$ python3 -q
>>> import numpy as np
>>> np.set_printoptions(suppress=True, linewidth=160)
>>> rd = lambda a: np.round(a, 1) + 0
>>> B = np.array([[3, 2, 0], [-2, -2, 1], [-3, -3, 2], [0, -1, 1]])
>>> C = np.array([[3, 4, 1, 4, 1, 0], [2, 2, 3, 2, 2, 4], [0, 0, 3, 4, 2, 1]])
>>> K = B @ C
>>> K
array([[ 13,  16,   9,  16,   7,   8],
       [-10, -12,  -5,  -8,  -4,  -7],
       [-15, -18,  -6, -10,  -5, -10],
       [ -2,  -2,   0,   2,   0,  -3]])
>>> left, sigma, vt = np.linalg.svd(K)
>>> vecs = vt[:(sigma > 1e-8).sum()]
>>> rng = np.random.default_rng(8859)
>>> x0 = K[3] + 3 * K[0] + rng.integers(2) * np.eye(6)[1]
>>> x0
array([37., 46., 27., 50., 21., 21.])
>>> rd(np.linalg.norm(x0 - vecs.T @ vecs @ x0))
np.float64(0.0)
>>> print(rd(np.diag(vecs.T @ vecs)))
[0.4 0.6 0.4 0.8 0.2 0.7]
>>> rd(vecs.T @ vecs)
array([[ 0.4,  0.5, -0.1,  0. ,  0. ,  0.1],
       [ 0.5,  0.6, -0.1,  0.1,  0. ,  0. ],
       [-0.1, -0.1,  0.4,  0.3,  0.2,  0.3],
       [ 0. ,  0.1,  0.3,  0.8,  0.2, -0.2],
       [ 0. ,  0. ,  0.2,  0.2,  0.2,  0.2],
       [ 0.1,  0. ,  0.3, -0.2,  0.2,  0.7]])
>>> X = np.loadtxt("run1.csv", delimiter=",")
>>> X
array([[ 0.8,  0.2, -1.1],
       [-2. ,  1.4, -0.4],
       [ 0. , -1.1,  0.5]])
>>> r0 = np.array([1, 0, 0])
>>> B = X + np.outer(r0, np.eye(3)[0])
>>> B
array([[ 1.8,  0.2, -1.1],
       [-2. ,  1.4, -0.4],
       [ 0. , -1.1,  0.5]])
>>> rd(np.linalg.det(B) / np.linalg.det(X)), rd(1 + np.linalg.solve(X, r0)[0])
(np.float64(0.9), np.float64(0.9))
>>> np.linalg.matrix_rank(np.linalg.inv(B) - np.linalg.inv(X), tol=1e-8)
np.int64(1)
>>> left, sigma, vt = np.linalg.svd(K)
>>> rd(sigma)
array([45.4,  6.7,  1.4,  0. ])
>>> B = left[:, :3] @ np.diag(sigma[:3]) @ vt[:3]
>>> rd(B)
array([[ 13.,  16.,   9.,  16.,   7.,   8.],
       [-10., -12.,  -5.,  -8.,  -4.,  -7.],
       [-15., -18.,  -6., -10.,  -5., -10.],
       [ -2.,  -2.,   0.,   2.,   0.,  -3.]])
>>> np.linalg.matrix_rank(K, rtol=0.05)
np.int64(2)
>>> w1 = np.array([[1, 3], [3, -2], [-3, -3]])
>>> c = np.array([4, 1])
>>> act = np.maximum(X @ w1 + c, 0)
>>> rd(act)
array([[8.7, 6.3],
       [7.4, 0. ],
       [0. , 1.7]])
>>> np.linalg.matrix_rank(act)
np.int64(2)
>>> C = np.array([[-4, -1, -9], [-5, 6, -5]])
>>> (act @ C).round(6).argmax(axis=1)
array([1, 1, 1])
>>> rd(act @ C)
array([[ -66.3,   29.1, -109.8],
       [ -29.6,   -7.4,  -66.6],
       [  -8.5,   10.2,   -8.5]])
>>> idx = rng.permutation(3)
>>> B = X[:, idx] * rng.choice([-1, 1], 3)
>>> print(B)
[[-0.8  1.1 -0.2]
 [ 2.   0.4 -1.4]
 [-0.  -0.5  1.1]]
>>> left, _, vt = np.linalg.svd(X.T @ B)
>>> print(rd(np.linalg.lstsq(X, B)[0]))
[[-1.  0.  0.]
 [ 0.  0. -1.]
 [ 0. -1.  0.]]
>>> print(idx)
[0 2 1]
>>> mat = np.array([[2, 3, 4, 5],
...     [6, 7, 8, 9],
...     [10, 11, 12, 13],
...     [14, 15, 16, 17],
...     [18, 19, 20, 21]])
>>> np.argsort(-np.linalg.norm(mat, axis=0).round(6), kind="stable")[:3]
array([3, 2, 1])
>>> left, sigma, vt = np.linalg.svd(mat)
>>> vecs = vt[:(sigma > 1e-8).sum()]
>>> x0 = mat[1] + 2 * mat[4] + rng.integers(2) * np.eye(4)[2]
>>> x0
array([42., 45., 49., 51.])
>>> rd(vecs.T @ vecs)
array([[ 0.7,  0.4,  0.1, -0.2],
       [ 0.4,  0.3,  0.2,  0.1],
       [ 0.1,  0.2,  0.3,  0.4],
       [-0.2,  0.1,  0.4,  0.7]])
>>> rk = np.linalg.matrix_rank(mat)
>>> rk
np.int64(2)
>>> N = np.linalg.svd(mat)[2][rk:].T
>>> [int(np.linalg.matrix_rank(np.delete(mat, i, axis=0))) for i in range(5)]
[2, 2, 2, 2, 2]
>>> rd(mat @ N)
array([[0., 0.],
       [0., 0.],
       [0., 0.],
       [0., 0.],
       [0., 0.]])
>>> rd(N @ N.T)
array([[ 0.3, -0.4, -0.1,  0.2],
       [-0.4,  0.7, -0.2, -0.1],
       [-0.1, -0.2,  0.7, -0.4],
       [ 0.2, -0.1, -0.4,  0.3]])
>>> np.linalg.matrix_rank(mat.T @ mat), np.linalg.matrix_rank(mat @ mat.T)
(np.int64(2), np.int64(2))
>>> [int(np.linalg.matrix_rank(mat[:, :j + 1])) for j in range(4)]
[1, 2, 2, 2]
>>> np.allclose(mat @ N, 0)
True
>>> arr = np.array([[1.0, 0.0, 0.0], [0.5, 0.5, 0.0], [0.0, 0.0, 1.0]])
>>> B = np.array([[-2, 0], [0, -2], [1, 1]])
>>> np.vstack([arr, B.T]).shape
(5, 3)
>>> print(np.einsum("ik,kj->ji", arr, B))
[[-2. -1.  1.]
 [ 0. -1.  1.]]
>>> print(np.linalg.matrix_rank(arr @ B))
2
>>> E = np.loadtxt("w.csv", delimiter=",")
>>> E
array([[  2.,   1.,   4.,   2.,  -4.],
       [  3.,  -4.,   8.,  -3.,  -9.],
       [  6.,  -1.,  12.,  -1., -12.],
       [  3.,  -5.,  17.,  -6., -12.],
       [  0.,  -4.,  21.,  -5., -13.],
       [  4.,  -7.,  26.,  -1., -18.],
       [  1.,  -3.,  29.,   0., -14.],
       [  6.,  -8.,  34.,   0., -19.],
       [  1., -10.,  36.,   1., -23.],
       [  4.,  -9.,  40.,   4., -20.],
       [  9.,  -6.,  40.,   8., -24.],
       [  7., -10.,  41.,   4., -27.],
       [  2., -14.,  46.,   1., -26.],
       [  5., -16.,  43.,   5., -31.],
       [  8., -20.,  48.,   1., -32.],
       [ 10., -24.,  47.,   0., -35.],
       [ 10., -24.,  51.,   1., -38.],
       [  6., -26.,  48.,  -1., -40.],
       [  3., -27.,  45.,  -6., -35.],
       [ -1., -22.,  45.,  -7., -38.],
       [ -3., -26.,  40.,  -3., -33.],
       [ -2., -29.,  45.,  -1., -29.],
       [ -6., -30.,  43.,  -3., -29.],
       [ -5., -33.,  42.,  -3., -27.],
       [-10., -36.,  39.,  -3., -31.],
       [-10., -37.,  38.,  -8., -29.],
       [ -6., -32.,  41.,  -3., -27.],
       [ -6., -32.,  37.,  -3., -31.],
       [ -8., -37.,  33.,  -7., -36.]])
>>> print(rd(np.linalg.norm(E[10] - E[7])))
11.7
>>> rd(np.linalg.norm(E, 2))
np.float64(273.7)
>>> rd(np.linalg.norm(E, 1)), rd(np.linalg.norm(E, np.inf))
(np.float64(1039.0), np.float64(124.0))
>>> print(rd(np.linalg.norm(E, "nuc")))
372.9
>>> E[10] @ E[7]
np.float64(1918.0)
>>> J = np.load("x.npy")
>>> rd(J)
array([[-0.8, -0.5, -0.3],
       [ 0.3, -0.8,  0.5],
       [-0.5,  0.3,  0.8]])
>>> r0 = np.array([2, 3, 3])
>>> B = J + np.outer(r0, np.eye(3)[0])
>>> np.linalg.matrix_rank(B - J)
np.int64(1)
>>> rd(np.einsum("ii->", J))
np.float64(-0.8)
>>> print(rd(np.linalg.eigvals(J)))
[ 1. +0.j  -0.9+0.4j -0.9-0.4j]
>>> rd(np.kron(np.eye(2, dtype=int), J))
array([[-0.8, -0.5, -0.3,  0. ,  0. ,  0. ],
       [ 0.3, -0.8,  0.5,  0. ,  0. ,  0. ],
       [-0.5,  0.3,  0.8,  0. ,  0. ,  0. ],
       [ 0. ,  0. ,  0. , -0.8, -0.5, -0.3],
       [ 0. ,  0. ,  0. ,  0.3, -0.8,  0.5],
       [ 0. ,  0. ,  0. , -0.5,  0.3,  0.8]])
>>> rd(np.linalg.det(J[::-1]))
np.float64(-1.0)
>>> rd(np.linalg.det(J.T))
np.float64(1.0)
>>> rd(np.poly(J))
array([ 1. ,  0.8, -0.8, -1. ])
>>> m1 = np.load("dump.npy")
>>> m1
array([[ 0.8,  1.7, -0.1, -0.8],
       [-0.9,  0.1, -0.4,  1.2],
       [-0.2,  0.4,  0.4, -0.8],
       [-0.2, -0.1,  0.3, -0.9],
       [ 2.6,  2.4,  0.5,  0.2]])
>>> q, vecs = np.linalg.qr(m1[:, :3])[0], np.linalg.qr(m1[:, 3:])[0]
>>> sigma = np.linalg.svd(q.T @ vecs, compute_uv=False)
>>> print(rd(np.linalg.norm(q @ q.T - vecs @ vecs.T, 2)))
1.0
>>> print((sigma > 0.9).sum())
0
>>> def softmax(z):
...     e = np.exp(z - z.max(axis=-1, keepdims=True))
...     return e / e.sum(axis=-1, keepdims=True)
... 
>>> rd(softmax(m1).sum(axis=1))
array([1., 1., 1., 1., 1.])
>>> att = m1 @ m1.T / np.sqrt(4)
>>> print(softmax(att).round(6).argmax(axis=1))
[4 1 0 3 4]
>>> rd(softmax(att))
array([[0.3, 0. , 0.1, 0. , 0.6],
       [0.1, 0.6, 0.1, 0.1, 0.1],
       [0.3, 0.1, 0.2, 0.2, 0.2],
       [0.2, 0.1, 0.3, 0.3, 0.1],
       [0. , 0. , 0. , 0. , 1. ]])
>>> w1 = np.array([[7, 8, 7], [-2, 4, -9], [-7, -3, -3], [5, 9, -9]])
>>> c = np.array([2, 0, 0])
>>> act = np.maximum(m1 @ w1 + c, 0)
>>> (act > 0).mean(axis=0)
array([0.6, 0.6, 0.4])
>>> C = np.array([[-2, -1, -1], [-1, -2, 2], [-2, 0, 1]])
>>> print((act @ C).round(6).argmax(axis=1))
[2 2 2 2 2]
>>> print(w1 @ C)
[[-36 -23  16]
 [ 18  -6   1]
 [ 23  13  -2]
 [ -1 -23   4]]
>>> B = np.c_[m1[:, :3] @ np.array([[2, 2, 0], [-2, -1, 2], [0, -1, 0]]), np.array([4, 8, 5, 4, -7])]
>>> rd(B)
array([[-1.8,  0. ,  3.4,  4. ],
       [-2. , -1.5,  0.2,  8. ],
       [-1.2, -1.2,  0.8,  5. ],
       [-0.2, -0.6, -0.2,  4. ],
       [ 0.4,  2.3,  4.8, -7. ]])
>>> rd(np.linalg.norm(np.linalg.qr(m1)[0].T @ B, axis=0) ** 2 / ((B ** 2).sum(axis=0) + 1e-12))
array([1., 1., 1., 1.])
>>> np.linalg.matrix_rank(B)
np.int64(4)
>>> np.linalg.matrix_rank(np.c_[m1, B])
np.int64(5)
>>> rd(np.linalg.norm(B - m1 @ np.linalg.lstsq(m1, B)[0], axis=0))
array([0. , 0. , 0. , 1.9])
>>> B = np.array([[3, 2, -4, -5],
...     [-3, 2, 2, 0],
...     [2, -3, -4, -1],
...     [-5, 0, -5, -5],
...     [5, 2, 3, -5],
...     [-1, -5, 1, 4]])
>>> data = B.T @ B
>>> data
array([[ 73,   9,  13, -21],
       [  9,  46,   9, -37],
       [ 13,   9,  71,  38],
       [-21, -37,  38,  92]])
>>> Lm = np.linalg.cholesky(data)
>>> print(rd(np.diag(Lm) ** 2))
[73.  44.9 67.5 26.3]
>>> rd(Lm @ Lm.T)
array([[ 73.,   9.,  13., -21.],
       [  9.,  46.,   9., -37.],
       [ 13.,   9.,  71.,  38.],
       [-21., -37.,  38.,  92.]])
>>> th = np.radians(15)
>>> R = np.eye(4)
>>> R[3, 3] = R[1, 1] = np.cos(th)
>>> R[3, 1], R[1, 3] = -np.sin(th), np.sin(th)
>>> rd(R)
array([[ 1. ,  0. ,  0. ,  0. ],
       [ 0. ,  1. ,  0. ,  0.3],
       [ 0. ,  0. ,  1. ,  0. ],
       [ 0. , -0.3,  0. ,  1. ]])
>>> B = data @ R.T
>>> print(np.allclose(data @ data.T, B @ B.T))
True
>>> rd(np.linalg.svd(data, compute_uv=False)), rd(np.linalg.svd(B, compute_uv=False))
(array([132.4,  88.8,  51.2,   9.7]), array([132.4,  88.8,  51.2,   9.7]))
